% ipython --no-banner

In [1]: import numpy as np

In [2]: import numpy.linalg as la

In [3]: np.set_printoptions(suppress=True, linewidth=120)

In [4]: K = np.loadtxt("test0.csv", delimiter=",")

In [5]: K.round(1) + 0
Out[5]: 
array([[-0.3, -1.2, -0.1, -1.7, -1.4, -0.4, -0.6,  0.2, -1.2],
       [ 0.5,  0.9, -0.1, -1.3,  0.2,  0. ,  2.4, -3.8,  0.6],
       [ 0.9,  0.4,  2. ,  0.7, -2.2,  1. , -1.9, -0.3, -0.5],
       [ 0.5,  1.3,  0.2,  1.2,  1.1,  0.5,  1.2, -1.3,  1.2],
       [-0.5, -0.9, -1. , -2.1, -0.2, -0.8,  1. , -0.9, -0.7]])

In [6]: # null space of dimension 6

In [7]: U, s, vt = la.svd(K)

In [8]: evecs = vt[:(s > 1e-8).sum()]

In [9]: rng = np.random.default_rng(5)

In [10]: x0 = K[4] + 4 * K[1] + rng.integers(2) * np.eye(9)[4]

In [11]: x0.round(1)
Out[11]: array([  1.3,   2.5,  -1.5,  -7.1,   1.5,  -0.7,  10.7, -16. ,   1.6])

In [12]: print(la.matrix_rank(np.vstack([K, x0])))
4

In [13]: print(round(float(la.norm(x0 - evecs.T @ evecs @ x0)), 1))
0.7

In [14]: np.round(evecs.T @ evecs, 1) + 0
Out[14]: 
array([[ 0.1,  0.1,  0.2,  0.1, -0.1,  0.1,  0. , -0.1,  0. ],
       [ 0.1,  0.2,  0.1,  0.2,  0.1,  0.1,  0.1, -0.2,  0.2],
       [ 0.2,  0.1,  0.3,  0.1, -0.3,  0.2, -0.2, -0.1,  0. ],
       [ 0.1,  0.2,  0.1,  0.5,  0.2,  0.2, -0.1,  0.2,  0.2],
       [-0.1,  0.1, -0.3,  0.2,  0.5, -0.1,  0.3,  0.1,  0.2],
       [ 0.1,  0.1,  0.2,  0.2, -0.1,  0.1, -0.1, -0.1,  0.1],
       [ 0. ,  0.1, -0.2, -0.1,  0.3, -0.1,  0.4, -0.3,  0.1],
       [-0.1, -0.2, -0.1,  0.2,  0.1, -0.1, -0.3,  0.7, -0.1],
       [ 0. ,  0.2,  0. ,  0.2,  0.2,  0.1,  0.1, -0.1,  0.2]])

In [15]: np.allclose(evecs.T @ evecs @ x0, x0)
Out[15]: False

In [16]: x0 = np.array([3, 1, -2, -1, -1, 2, 2, -2, -1])

In [17]: np.round(K * x0, 1) + 0
Out[17]: 
array([[-1. , -1.2,  0.2,  1.7,  1.4, -0.9, -1.3, -0.3,  1.2],
       [ 1.4,  0.9,  0.2,  1.3, -0.2,  0. ,  4.8,  7.6, -0.6],
       [ 2.7,  0.4, -4. , -0.7,  2.2,  2. , -3.8,  0.6,  0.5],
       [ 1.5,  1.3, -0.4, -1.2, -1.1,  1. ,  2.3,  2.7, -1.2],
       [-1.6, -0.9,  1.9,  2.1,  0.2, -1.6,  2. ,  1.7,  0.7]])

In [18]: la.norm(K @ x0) <= la.norm(K, 2) * la.norm(x0) + 1e-9
Out[18]: np.True_

In [19]: np.round(K @ np.ones(9), 1)
Out[19]: array([-6.8, -0.6,  0.1,  6. , -6.1])

In [20]: (K @ x0).argmax()
Out[20]: np.int64(1)

In [21]: np.round(K @ np.eye(9)[0], 1)
Out[21]: array([-0.3,  0.5,  0.9,  0.5, -0.5])

In [22]: np.round(K @ (2 * x0), 1) + 0
Out[22]: array([-0.4, 30.9,  0. ,  9.8,  9. ])

In [23]: round(float(la.norm(K, 2) / la.norm(K)), 1)
Out[23]: 0.7

In [24]: la.matrix_rank(K, rtol=0.1)
Out[24]: np.int64(3)

In [25]: print(np.argsort(-la.norm(K, axis=0).round(6), kind="stable")[:3])
[7 6 3]

In [26]: rank = la.matrix_rank(K)

In [27]: rank
Out[27]: np.int64(3)

In [28]: ns = la.svd(K)[2][rank:].T

In [29]: [int(la.matrix_rank(K[:i])) for i in range(1, len(K) + 1)]
Out[29]: [1, 2, 3, 3, 3]

In [30]: ns.shape
Out[30]: (9, 6)

In [31]: [int(la.matrix_rank(K[:, :j + 1])) for j in range(9)]
Out[31]: [1, 2, 3, 3, 3, 3, 3, 3, 3]

In [32]: x0 = np.array([1, 0, 1, 2, 0, 0, 0, 2, 1])

In [33]: h = np.maximum(K @ x0, 0)

In [34]: np.round(np.maximum(K @ x0, 0) - np.maximum(-K @ x0, 0), 1)
Out[34]: array([-4.7, -9.2,  3.1,  1.7, -8.1])

In [35]: print(h.round(1))
[0.  0.  3.1 1.7 0. ]

In [36]: mat = np.loadtxt("run11.csv", delimiter=",")

In [37]: mat
Out[37]: 
array([[ 3.5, -2.5,  1.2, -6.1, -0.3, -2.6,  0.4,  5.9],
       [-2.5,  6.8,  0.5, -3.3, -1.6,  0.9,  4.4, -3.8],
       [ 1.5, -3.5,  2.8,  0.3, -6. ,  4.8, -3.9, -1.6],
       [-1.8, -2.3, -5.5, -7.3,  0.9,  0.9,  0. , -2.4],
       [ 3.6, -6.1, -4.4,  3.6, -2.6,  1.4, -2.4, -1.7],
       [ 2.9,  0.7, -2.3, -1.5, -5.4,  3.3,  4.4, -4.8],
       [ 0.2,  4.2,  0. ,  0.7,  4.3, -3. , -6.6,  3.4],
       [-4.4, -3.2,  2. , -0.6,  3. , -7.4,  1.2,  1.1],
       [-4.5,  2.4, -7.1, -1.7, -3. ,  0.1, -0.6, -3.4],
       [ 2.8, -3.4, -5.3,  1.9,  2.9,  5.9,  2.3,  0.1],
       [-0.3,  4.8, -3.7,  1.8, -2.7,  0.2, -3.6, -6.3],
       [-2.5,  7.8,  1.2, -0.2,  4. , -3.6, -1.3,  0.3],
       [-2. , -0.2, -2.7,  0.8, -3.4,  0.8,  3.9,  7.8],
       [-1. , -4.8, -4.6, -3.3,  1.7,  3.2,  2.1,  5.2],
       [ 1.6,  3.4, -4.7,  1.4,  4.6,  3.5, -4. ,  3.4],
       [-3.5, -2.7,  1.4,  7.3,  3.2, -2.5, -1.9,  2.4],
       [ 4.9, -2.6,  0.8, -2.6, -1.1,  6.6, -4. , -0.6],
       [ 4.6, -1.2,  4.2, -1.9,  2.5, -3.9,  3.4, -4.8],
       [ 0.8, -2.5, -1.3,  2.1,  7.7, -3.2,  3.1, -2.7],
       [ 1. , -0.5,  1.2,  1.8,  3.1, -3. ,  6.9,  5.3],
       [-4.6,  1.4, -4.6,  2.8, -2.1, -0.9,  5.5, -3.5],
       [ 3.7, -5.4,  2.1, -2. , -4.2,  4.1, -2.4,  2.9],
       [-5. ,  7. ,  4.1,  0.9,  0.3,  0.6,  2.9, -0.1],
       [ 3.2,  3.4, -2.9,  4.6,  4.5,  4.4,  2.8, -0.4],
       [-1.1,  7.8, -2.1,  1.9, -2.1,  1.2, -4.4,  2.2],
       [ 0.2, -1.8,  3.1,  0.9, -2. , -1. , -3.2, -8.4]])

In [38]: A2 = mat + rng.integers(-2, 3, (26, 7)) @ rng.integers(-2, 3, (7, 8))

In [39]: A2.round(1)
Out[39]: 
array([[  3.5,  -7.5,   1.2,   4.9,   3.7,  -4.6,  -0.6,   6.9],
       [  3.5,   4.8,  -4.5,   2.7,  -1.6,  -1.1,  10.4,   2.2],
       [  7.5,  -7.5,   2.8,  -1.7,  -2. ,   1.8,  -1.9,  -1.6],
       [ -1.8,  -1.3, -17.5,  -2.3,  -3.1,   2.9,   2. ,   2.6],
       [  1.6, -11.1,   3.6,   5.6,  -3.6,   1.4,  -3.4,  -6.7],
       [  0.9,   1.7,  13.7,  -3.5,  -8.4,   1.3,   4.4, -14.8],
       [  4.2, -11.8,   2. ,   1.7,  15.3,  -5. , -11.6,   1.4],
       [-10.4,   0.8,   1. ,  -8.6,  -5. ,  -3.4,  -2.8,  -6.9],
       [ -2.5,  11.4, -14.1,   2.3, -10. ,   0.1,   6.4,   2.6],
       [ -1.2,  -0.4,  -5.3,   0.9,   2.9,   6.9,   1.3,   0.1],
       [ -2.3, -10.2,  -3.7,   8.8,   9.3,   0.2,  -7.6,  -2.3],
       [ -2.5,   5.8,  -2.8,  -5.2,   3. ,  -1.6,  -4.3,  -1.7],
       [  0. ,  -5.2,  -6.7,   3.8,  -1.4,  -0.2,   3.9,   7.8],
       [ -7. , -11.8,   2.4,   1.7,   9.7,   3.2,  -1.9,   5.2],
       [ -0.4,  21.4,  -0.7,  -2.6,  -7.4,   4.5,   4. ,   5.4],
       [ -9.5,  -0.7,   4.4,   8.3,  -3.8,   0.5,  -1.9,  -0.6],
       [  8.9,  -0.6,   9.8,  -9.6,  -2.1,   4.6,   0. ,  -2.6],
       [  0.6,   3.8,  16.2,   1.1,   0.5,  -4.9,   6.4,  -5.8],
       [  0.8,   4.5,   0.7,  -2.9,  -4.3,  -2.2,   7.1,  -8.7],
       [ 13. ,  -2.5,  -3.8,   1.8,   7.1,  -6. ,  14.9,  16.3],
       [  3.4,  -5.6,  -6.6,   3.8,   9.9,  -4.9,   3.5,   0.5],
       [ -2.3,   6.6,  -5.9,  -7. , -13.2,   8.1,  -4.4,   0.9],
       [  3. ,  -7. ,  10.1,   1.9,   9.3,  -3.4,   1.9,  -2.1],
       [ -2.8,   3.4,   7.1,   2.6,   4.5,   5.4,  -1.2,  -6.4],
       [ -5.1,   5.8,   0.9,   2.9,   0.9,   2.2,  -8.4,   1.2],
       [ -1.8, -10.8,  -6.9,   6.9,   5. ,   0. , -10.2,  -7.4]])

In [40]: print(la.matrix_rank(A2 - mat, tol=1e-8))
7

In [41]: x0 = np.array([5, 4, 0, -2, 0, 1, -3, -2])

In [42]: y = mat @ x0

In [43]: np.round(la.lstsq(mat, y)[0], 1) + 0
Out[43]: array([ 5.,  4.,  0., -2.,  0.,  1., -3., -2.])

In [44]: np.round(la.solve(mat.T @ mat, mat.T @ y), 1) + 0
Out[44]: array([ 5.,  4.,  0., -2.,  0.,  1., -3., -2.])

In [45]: y = y + 0.3 * rng.normal(size=26)

In [46]: y.round(1)
Out[46]: 
array([  4.7,  16.2,  12.7,   2. ,  -1.9,  19.7,  26.4, -46.7,  -1. ,  -4.6,  37.9,  18.9, -38.6, -31. ,  27.6, -44. ,
        39.3,  17.5, -17.1, -35.2, -33.5,   6.6,  -6.5,  17.7,  31.9,  17. ])

In [47]: coef, *_ = la.lstsq(mat, y)

In [48]: round(float(la.norm(y - mat @ coef)), 1)
Out[48]: 1.1

In [49]: print([round(float(la.norm(la.solve(mat.T @ mat + lam * np.eye(8), mat.T @ y))), 2) for lam in (0, 1, 10, 100)])
[7.67, 7.64, 7.33, 5.47]

In [50]: coef.round()
Out[50]: array([ 5.,  4.,  0., -2.,  0.,  1., -3., -2.])

In [51]: print(coef.round(1) + 0)
[ 5.  4.  0. -2.  0.  1. -3. -2.]
